% ipython --no-banner

In [1]: import numpy as np

In [2]: from numpy import linalg as LA

In [3]: np.set_printoptions(precision=3, suppress=True, linewidth=140, sign=" ")

In [4]: M2 = np.array([[-2, -2, -1, -1, -1], [-1, -2, 2, 2, 1]])

In [5]: feats = M2.T @ M2

In [6]: feats
Out[6]: 
array([[ 5,  6,  0,  0,  1],
       [ 6,  8, -2, -2,  0],
       [ 0, -2,  5,  5,  3],
       [ 0, -2,  5,  5,  3],
       [ 1,  0,  3,  3,  2]])

In [7]: Uu, sigma, vt = LA.svd(feats)

In [8]: V = vt[:(sigma > 1e-8).sum()]

In [9]: rng = np.random.default_rng(4677)

In [10]: x = feats[4] + 2 * feats[2] + rng.integers(2) * np.eye(5)[1]

In [11]: x
Out[11]: array([ 1., -3., 13., 13.,  8.])

In [12]: np.diag(V.T @ V)
Out[12]: array([ 0.412,  0.601,  0.405,  0.405,  0.176])

In [13]: np.allclose(V.T @ V @ x, x)
Out[13]: False

In [14]: rk = LA.matrix_rank(feats)

In [15]: rk
Out[15]: np.int64(2)

In [16]: N = LA.svd(feats)[2][rk:].T

In [17]: [int(LA.matrix_rank(feats[:, :j + 1])) for j in range(5)]
Out[17]: [1, 2, 2, 2, 2]

In [18]: [int(LA.matrix_rank(feats[:i])) for i in range(1, len(feats) + 1)]
Out[18]: [1, 2, 2, 2, 2]

In [19]: np.allclose(feats @ N, 0)
Out[19]: True

In [20]: [int(LA.matrix_rank(np.delete(feats, i, axis=0))) for i in range(5)]
Out[20]: [2, 2, 2, 2, 2]

In [21]: hat = np.triu(np.array([[-6, -5, 1, 1, -7],
    ...:     [7, 1, -8, 6, -9],
    ...:     [5, -4, -7, 2, 7],
    ...:     [-1, -5, 7, -8, -3],
    ...:     [6, -1, 8, -9, -9]]), 1) + np.eye(5)

In [22]: M2 = hat @ feats @ LA.inv(hat)

In [23]: LA.matrix_rank(M2)
Out[23]: np.int64(2)

In [24]: np.round(np.poly(M2), 3) + 0
Out[24]: array([  1., -25., 153.,   0.,   0.,   0.])

In [25]: round(float(LA.det(M2)), 3)
Out[25]: -0.0

In [26]: M2
Out[26]: 
array([[  -32.,  -198., -1553.,  4325., 21833.],
       [   -3.,    -3.,   -60.,   102.,   654.],
       [    7.,    29.,   261.,  -667., -3495.],
       [   -3.,   -17.,  -137.,   375.,  1907.],
       [    1.,     5.,    42.,  -112.,  -576.]])

In [27]: w, V = LA.eigh(feats)

In [28]: np.abs(V[:, -1]).round(6).argmax()
Out[28]: np.int64(1)

In [29]: LA.eigvalsh(feats + 2 * np.eye(5))
Out[29]: array([  2.   ,   2.   ,   2.   ,  12.697,  16.303])

In [30]: np.abs(V[:, -1])
Out[30]: array([ 0.406,  0.659,  0.43 ,  0.43 ,  0.176])

In [31]: round(float(w.sum()), 3), np.trace(feats)
Out[31]: (25.0, np.int64(25))

In [32]: w.round(3) + 0
Out[32]: array([  0.   ,   0.   ,   0.   ,  10.697,  14.303])

In [33]: M2 = feats / LA.norm(feats, axis=1, keepdims=True)

In [34]: gram = M2 @ M2.T

In [35]: np.argwhere(np.triu(np.abs(gram) > 0.95, 1))
Out[35]: 
array([[ 0,  1],
       [ 2,  3]])

In [36]: LA.norm(M2, axis=1)
Out[36]: array([ 1.,  1.,  1.,  1.,  1.])

In [37]: (np.abs(gram) > 0.9).astype(int)
Out[37]: 
array([[ 1,  1,  0,  0,  0],
       [ 1,  1,  0,  0,  0],
       [ 0,  0,  1,  1,  1],
       [ 0,  0,  1,  1,  1],
       [ 0,  0,  1,  1,  1]])

In [38]: gram[4]
Out[38]: array([ 0.185, -0.12 ,  0.946,  0.946,  1.   ])

In [39]: np.round(np.degrees(np.arccos(np.clip(gram[4, 1], -1, 1))), 3)
Out[39]: np.float64(96.914)

In [40]: m1 = np.loadtxt("data.csv", delimiter=",")

In [41]: m1
Out[41]: 
array([[ 2.,  2.,  2.],
       [ 2.,  4.,  4.],
       [ 2.,  4.,  6.]])

In [42]: u, g = m1[1], m1[0]

In [43]: u @ u
Out[43]: np.float64(36.0)

In [44]: p = (u @ g) / (u @ u) * u

In [45]: LA.matrix_rank(np.outer(u, g))
Out[45]: np.int64(1)

In [46]: round(float(LA.norm(u + g) ** 2 + LA.norm(u - g) ** 2), 3)
Out[46]: 96.0

In [47]: g - p
Out[47]: array([ 0.889, -0.222, -0.222])

In [48]: u = np.array([-3, -2, -3, 3, -1])

In [49]: g = np.array([1, -2, -1, 0, -3])

In [50]: data = np.outer(u, g)

In [51]: data
Out[51]: 
array([[-3,  6,  3,  0,  9],
       [-2,  4,  2,  0,  6],
       [-3,  6,  3,  0,  9],
       [ 3, -6, -3,  0, -9],
       [-1,  2,  1,  0,  3]])

In [52]: round(LA.eigvals(data).sum().real, 3)
Out[52]: np.float64(7.0)

In [53]: np.einsum("ii->", data)
Out[53]: np.int64(7)

In [54]: round(float(LA.det(data[::-1])), 3)
Out[54]: 0.0

In [55]: Uu, sigma, vt = LA.svd(data)

In [56]: V = vt[:(sigma > 1e-8).sum()]

In [57]: x = data[2] + -1 * data[3] + rng.integers(2) * np.eye(5)[1]

In [58]: x
Out[58]: array([-6., 12.,  6.,  0., 18.])

In [59]: LA.matrix_rank(np.vstack([data, x]))
Out[59]: np.int64(1)

In [60]: V.T @ V
Out[60]: 
array([[ 0.067, -0.133, -0.067,  0.   , -0.2  ],
       [-0.133,  0.267,  0.133,  0.   ,  0.4  ],
       [-0.067,  0.133,  0.067,  0.   ,  0.2  ],
       [ 0.   ,  0.   ,  0.   ,  0.   ,  0.   ],
       [-0.2  ,  0.4  ,  0.2  ,  0.   ,  0.6  ]])

In [61]: gram = data.T @ data

In [62]: np.trace(gram), (data ** 2).sum()
Out[62]: (np.int64(480), np.int64(480))

In [63]: gram
Out[63]: 
array([[ 32, -64, -32,   0, -96],
       [-64, 128,  64,   0, 192],
       [-32,  64,  32,   0,  96],
       [  0,   0,   0,   0,   0],
       [-96, 192,  96,   0, 288]])

In [64]: np.round(LA.eigvalsh(gram)[::-1], 3) + 0
Out[64]: array([ 480.,    0.,    0.,    0.,    0.])

In [65]: gram @ gram
Out[65]: 
array([[ 15360, -30720, -15360,      0, -46080],
       [-30720,  61440,  30720,      0,  92160],
       [-15360,  30720,  15360,      0,  46080],
       [     0,      0,      0,      0,      0],
       [-46080,  92160,  46080,      0, 138240]])

In [66]: (gram + gram.T) / 2
Out[66]: 
array([[ 32., -64., -32.,   0., -96.],
       [-64., 128.,  64.,   0., 192.],
       [-32.,  64.,  32.,   0.,  96.],
       [  0.,   0.,   0.,   0.,   0.],
       [-96., 192.,  96.,   0., 288.]])

In [67]: labels = rng.permutation(5)

In [68]: labels
Out[68]: array([ 1,  2,  4,  3,  0])

In [69]: M2 = data[labels][:, labels]

In [70]: np.round(np.sort(np.abs(LA.eigvals(M2))), 3) + 0
Out[70]: array([ 0.,  0.,  0.,  0.,  7.])

In [71]: np.diag(M2)
Out[71]: array([ 4,  3,  3,  0, -3])

In [72]: round(float(LA.det(M2)), 3), np.round(LA.det(data[labels]), 3)
Out[72]: (0.0, np.float64(0.0))

In [73]: np.allclose(M2, data)
Out[73]: False

In [74]: q, _ = LA.qr(np.array([[-0.4, 1.4, 0.2], [2.0, 0.3, 0.7], [-0.9, -0.9, 0.2]]))

In [75]: W0 = -2 * q

In [76]: W0
Out[76]: 
array([[ 0.359,  1.782, -0.833],
       [-1.794, -0.051, -0.882],
       [ 0.807, -0.906, -1.59 ]])

In [77]: round(W0[:, 0] @ W0[:, 2], 3)
Out[77]: np.float64(-0.0)

In [78]: LA.svd(W0, compute_uv=False)
Out[78]: array([ 2.,  2.,  2.])

In [79]: ang = np.sort(rng.uniform(-2, 2, 16))

In [80]: arr = np.c_[ang, ang ** 2, ang ** 3] @ np.array([[1, -3, -3], [-2, 1, 0], [1, -1, -1]])

In [81]: arr
Out[81]: 
array([[-10.878,  11.513,   8.94 ],
       [ -8.868,   9.654,   7.515],
       [ -6.96 ,   7.865,   6.156],
       [ -2.478,   3.43 ,   2.82 ],
       [ -2.069,   2.984,   2.482],
       [ -1.155,   1.913,   1.655],
       [ -0.366,   0.787,   0.73 ],
       [ -0.16 ,   0.396,   0.38 ],
       [  0.112,  -0.455,  -0.48 ],
       [  0.144,  -1.095,  -1.252],
       [  0.088,  -1.731,  -2.123],
       [  0.054,  -2.037,  -2.566],
       [  0.028,  -2.325,  -2.99 ],
       [  0.026,  -2.347,  -3.023],
       [  0.636,  -6.529,  -9.172],
       [  0.821,  -7.089,  -9.965]])

In [82]: x = np.array([3, 0, 3])

In [83]: target = W0 @ x

In [84]: target
Out[84]: array([-1.423, -8.029, -2.348])

In [85]: np.round(LA.solve(W0.T, W0[0]), 3) + 0
Out[85]: array([ 1.,  0.,  0.])

In [86]: J = np.loadtxt("test4.csv", delimiter=",")

In [87]: J
Out[87]: 
array([[-0.7  , -5.784, -0.4  , -1.9  ],
       [-0.5  , -3.589,  3.1  , -1.3  ],
       [ 1.5  ,  0.144, -0.5  ,  0.1  ],
       [ 0.2  ,  0.936, -1.4  ,  0.2  ],
       [ 0.2  ,  2.538, -1.   ,  1.   ],
       [-2.1  , -3.046,  0.4  , -1.1  ],
       [ 0.3  ,  1.576, -0.1  ,  0.5  ],
       [-0.1  , -1.162,  1.3  , -0.5  ],
       [ 1.4  ,  5.47 ,  0.5  ,  1.9  ],
       [-1.2  ,  2.774, -1.   ,  0.9  ],
       [-1.3  , -3.539,  0.6  , -1.2  ],
       [-1.8  , -2.708, -0.2  , -0.8  ],
       [-0.9  , -1.632,  0.6  , -0.5  ],
       [ 0.5  , -2.236,  1.1  , -0.7  ],
       [ 0.5  ,  2.219,  1.   ,  0.8  ],
       [ 1.9  ,  1.771, -1.6  ,  0.6  ],
       [-0.4  ,  2.814,  0.4  ,  0.8  ],
       [ 1.9  ,  1.282, -0.3  ,  0.4  ],
       [-0.7  ,  0.298, -1.5  ,  0.1  ],
       [-1.5  , -6.158, -0.3  , -2.   ],
       [ 2.7  , -5.471,  1.1  , -1.9  ],
       [-0.8  ,  4.755, -0.2  ,  1.6  ],
       [ 0.3  ,  2.574,  1.9  ,  0.9  ],
       [-1.3  , -2.088, -1.4  , -0.7  ]])

In [88]: x = np.array([2, 2, -2, 0])

In [89]: target = J @ x

In [90]: np.round(LA.solve(J.T @ J, J.T @ target), 3) + 0
Out[90]: array([ 2.,  2., -2.,  0.])

In [91]: target = target + 0.02 * rng.normal(size=24)

In [92]: target
Out[92]: 
array([-12.159, -14.4  ,   4.301,   5.072,   7.498, -11.091,   3.949,  -5.152,  12.731,   5.154, -10.868,  -8.611,  -6.279,  -5.693,
         3.426,  10.534,   4.048,   6.962,   2.181, -14.734,  -7.73 ,   8.287,   1.922,  -3.946])

In [93]: b, *_ = LA.lstsq(J, target)

In [94]: np.round(J.T @ (target - J @ b), 3) + 0
Out[94]: array([ 0.,  0.,  0.,  0.])

In [95]: round(float(LA.norm(target - J @ b)), 3)
Out[95]: 0.068

In [96]: Xc = J - J.mean(axis=0)

In [97]: V = LA.svd(Xc)[2][:3]

In [98]: M2 = Xc - Xc @ V.T @ V

In [99]: round(float(LA.norm(M2) / LA.norm(Xc)), 3)
Out[99]: 0.018

In [100]: (Xc @ V.T).std(axis=0)
Out[100]: array([ 3.422,  1.226,  1.061])

In [101]: LA.norm(M2, axis=1).round(6).argmax()
Out[101]: np.int64(16)

In [102]: np.round(M2.std(axis=0), 3) + 0
Out[102]: array([ 0.   ,  0.021,  0.001,  0.063])
